>>> import numpy as np
>>> np.set_printoptions(precision=2, suppress=True, linewidth=160)
>>> feats = np.load("m.npy")
>>> feats
array([[ -1,  -8,  -2,   1,   2,  -3,  -2],
       [ -1,  -4,  -3,   2,  -1,  -2,  -1],
       [ -1,   8,   1,   2,   0,  -3,   2],
       [  2,  12,   2,   2,   3,  -1,   3],
       [ -2,  -4,  -3,  -3,  -3,  -2,  -1],
       [  2,  -4,   2,  -1,  -3,   0,  -1],
       [  3,   4,   2,   3,   0,  -1,   1],
       [  3,   0,   0,  -3,   1,   2,   0],
       [ -1,  -8,   1,  -3,  -3,  -2,  -2],
       [  3,   8,  -2,   3,   3,  -1,   2],
       [  1, -12,   2,   2,  -2,  -1,  -3],
       [ -1,   4,   3,  -1,  -3,  -1,   1],
       [ -2,  -4,   3,   0,  -1,  -1,  -1]])
>>> w1 = np.array([[1, 0, 0],
...     [0, 3, 3],
...     [-3, 0, 2],
...     [1, -2, 2],
...     [1, 0, -2],
...     [0, 2, -1],
...     [2, 0, 2]])
>>> coef = np.array([1, 3, 3])
>>> hid = np.maximum(feats @ w1 + coef, 0)
>>> print((hid > 0).astype(int))
[[1 0 0]
 [1 0 0]
 [1 1 1]
 [1 1 1]
 [0 0 0]
 [0 0 0]
 [1 1 1]
 [1 1 0]
 [0 0 0]
 [1 1 1]
 [0 0 0]
 [0 1 1]
 [0 0 0]]
>>> (hid > 0).mean(axis=0)
array([0.54, 0.46, 0.38])
>>> hid
array([[ 5,  0,  0],
       [ 8,  0,  0],
       [ 3, 17, 40],
       [ 8, 33, 48],
       [ 0,  0,  0],
       [ 0,  0,  0],
       [ 3,  7, 28],
       [ 2, 13,  0],
       [ 0,  0,  0],
       [20, 19, 28],
       [ 0,  0,  0],
       [ 0, 15, 28],
       [ 0,  0,  0]])
>>> basis = np.array([[3, -8, -9], [2, -7, 3], [3, -5, 7]])
>>> w1 @ basis
array([[  3,  -8,  -9],
       [ 15, -36,  30],
       [ -3,  14,  41],
       [  5,  -4,  -1],
       [ -3,   2, -23],
       [  1,  -9,  -1],
       [ 12, -26,  -4]])
>>> (hid @ basis).round(6).argmax(axis=1)
array([0, 0, 2, 2, 0, 0, 2, 0, 0, 0, 0, 2, 0])
>>> hid @ basis
array([[  15,  -40,  -45],
       [  24,  -64,  -72],
       [ 163, -343,  304],
       [ 234, -535,  363],
       [   0,    0,    0],
       [   0,    0,    0],
       [ 107, -213,  190],
       [  32, -107,   21],
       [   0,    0,    0],
       [ 182, -433,   73],
       [   0,    0,    0],
       [ 114, -245,  241],
       [   0,    0,    0]])
